% python3 -q
>>> import numpy as np
>>> np.set_printoptions(precision=3, suppress=True, linewidth=160, legacy="1.25")
>>> feats = np.array([[0, 0, -2], [0, 0, -1], [0, 0, 0]])
>>> Uu, sv, Vt = np.linalg.svd(feats)
>>> print(np.argmax(sv[:-1] / (sv[1:] + 1e-6)) + 1)
1
>>> other = Uu[:, :1] @ np.diag(sv[:1]) @ Vt[:1]
>>> print(np.linalg.matrix_rank(other))
1
>>> print(np.linalg.matrix_rank(feats, rtol=0.05))
1
>>> print(np.linalg.matrix_power(feats - np.diag(np.diag(feats)), 3))
[[0 0 0]
 [0 0 0]
 [0 0 0]]
>>> proj = np.triu(np.array([[1, 3, 1], [1, -3, 2], [2, 1, -1]]), 1) + np.eye(3)
>>> other = proj @ feats @ np.linalg.inv(proj)
>>> print(proj @ feats - feats @ proj)
[[ 0.  0. -3.]
 [ 0.  0.  0.]
 [ 0.  0.  0.]]
>>> print(np.linalg.matrix_rank(other))
1
>>> print(other)
[[ 0.  0. -5.]
 [ 0.  0. -1.]
 [ 0.  0.  0.]]
>>> print(np.trace(other), np.trace(feats))
0.0 0
>>> arr = np.load("case0.npy")
>>> print(arr)
[[-0.231  0.366  0.177 -0.825  0.316]
 [-0.077 -0.542 -0.202  0.048  0.81 ]
 [-0.462  0.393 -0.782  0.142  0.016]
 [ 0.27  -0.477 -0.506 -0.543 -0.387]
 [ 0.809  0.436 -0.247  0.031  0.305]]
>>> rng = np.random.default_rng(238)
>>> z = rng.permutation(5)
>>> other = arr[:, z] * rng.choice([-1, 1], 5)
>>> print(other)
[[-0.825  0.366  0.316 -0.231  0.177]
 [ 0.048 -0.542  0.81  -0.077 -0.202]
 [ 0.142  0.393  0.016 -0.462 -0.782]
 [-0.543 -0.477 -0.387  0.27  -0.506]
 [ 0.031  0.436  0.305  0.809 -0.247]]
>>> Uu, _, Vt = np.linalg.svd(arr.T @ other)
>>> print(np.round(np.linalg.lstsq(arr, other)[0], 3) + 0)
[[0. 0. 0. 1. 0.]
 [0. 1. 0. 0. 0.]
 [0. 0. 0. 0. 1.]
 [1. 0. 0. 0. 0.]
 [0. 0. 1. 0. 0.]]
>>> print(z)
[3 1 4 0 2]
>>> print(np.round(arr.T @ arr, 3) + 0)
[[1. 0. 0. 0. 0.]
 [0. 1. 0. 0. 0.]
 [0. 0. 1. 0. 0.]
 [0. 0. 0. 1. 0.]
 [0. 0. 0. 0. 1.]]
>>> print(np.round(arr @ arr.T, 3) + 0)
[[1. 0. 0. 0. 0.]
 [0. 1. 0. 0. 0.]
 [0. 0. 1. 0. 0.]
 [0. 0. 0. 1. 0.]
 [0. 0. 0. 0. 1.]]
>>> print(np.linalg.norm(arr, axis=0))
[1. 1. 1. 1. 1.]
>>> print(np.linalg.matrix_rank(arr))
5
>>> print(arr.sum(axis=1))
[-0.197  0.038 -0.693 -1.642  1.335]
>>> print(np.unravel_index(np.abs(arr).argmax(), arr.shape))
(0, 3)
>>> print(arr.mean(axis=0))
[ 0.062  0.035 -0.312 -0.229  0.212]
>>> print(arr.sum(axis=0))
[ 0.308  0.176 -1.56  -1.147  1.062]
>>> arr[:, 5]
Traceback (most recent call last):
  File "<python-input-32>", line 1, in <module>
    arr[:, 5]
    ~~~^^^^^^
IndexError: index 5 is out of bounds for axis 1 with size 5
>>> print(np.count_nonzero(arr))
25
>>> vec = np.array([0, 5, 3, 1, 4])
>>> rhs = arr @ vec
>>> print(rhs)
[ 2.8   -0.027 -0.176 -5.989  2.693]
>>> print(np.round(np.linalg.solve(arr, rhs + arr[:, 1]), 3) + 0)
[0. 6. 3. 1. 4.]
>>> print(np.round(np.linalg.solve(arr, arr[:, 3]), 3) + 0)
[0. 0. 0. 1. 0.]
>>> E = np.loadtxt("out17.csv", delimiter=",")
>>> print(E)
[[ 0.969  0.978 -0.501 -0.94 ]
 [ 0.149 -0.992 -0.993 -0.996]
 [ 0.814 -0.749 -0.664 -0.706]
 [-0.999 -0.953  0.874  0.993]
 [-0.264 -0.371  0.967  0.996]
 [-0.235  0.782  0.462  0.345]
 [-0.291 -0.9   -0.537 -0.31 ]
 [-0.993 -0.919  1.     1.   ]
 [ 0.989 -0.991 -0.952 -0.953]
 [ 0.446  0.245  0.8    0.901]
 [ 0.493  0.948 -0.964 -0.999]
 [ 0.965 -0.999 -0.929 -0.814]
 [ 0.319  0.217 -0.929 -0.987]
 [-0.701  0.635 -0.501 -0.77 ]
 [-0.881 -1.     0.537  0.986]
 [-0.493 -0.834  0.862  0.982]
 [-0.345 -0.834  0.38   0.778]
 [ 0.598  0.996  0.05  -0.8  ]
 [ 0.319 -0.611 -0.982 -0.997]
 [ 0.235  1.    -0.462 -0.996]
 [ 0.834  0.938 -0.38  -0.856]
 [ 0.97   0.998 -0.604 -0.985]
 [ 0.992  0.388 -0.967 -0.997]
 [ 0.91   0.38  -0.967 -0.997]
 [ 0.925  0.845  0.996  0.999]
 [ 0.149 -0.508  0.572  0.814]
 [ 0.969 -0.647 -0.99  -0.999]
 [ 0.119 -0.879 -0.862 -0.885]
 [ 0.999  0.992 -0.935 -0.999]]
>>> print(np.round(np.linalg.norm(feats, 2), 3))
2.236
>>> print(np.linalg.norm(feats, axis=0))
[0.    0.    2.236]
>>> print(np.round(np.linalg.norm(feats, "nuc"), 3))
2.236
>>> print(np.round(np.linalg.norm(feats) ** 2 / np.linalg.norm(feats, 2) ** 2, 3))
1.0
>>> print(round(float(np.linalg.norm(feats[2], 1)), 3), round(np.linalg.norm(feats[2], np.inf), 3))
0.0 0.0
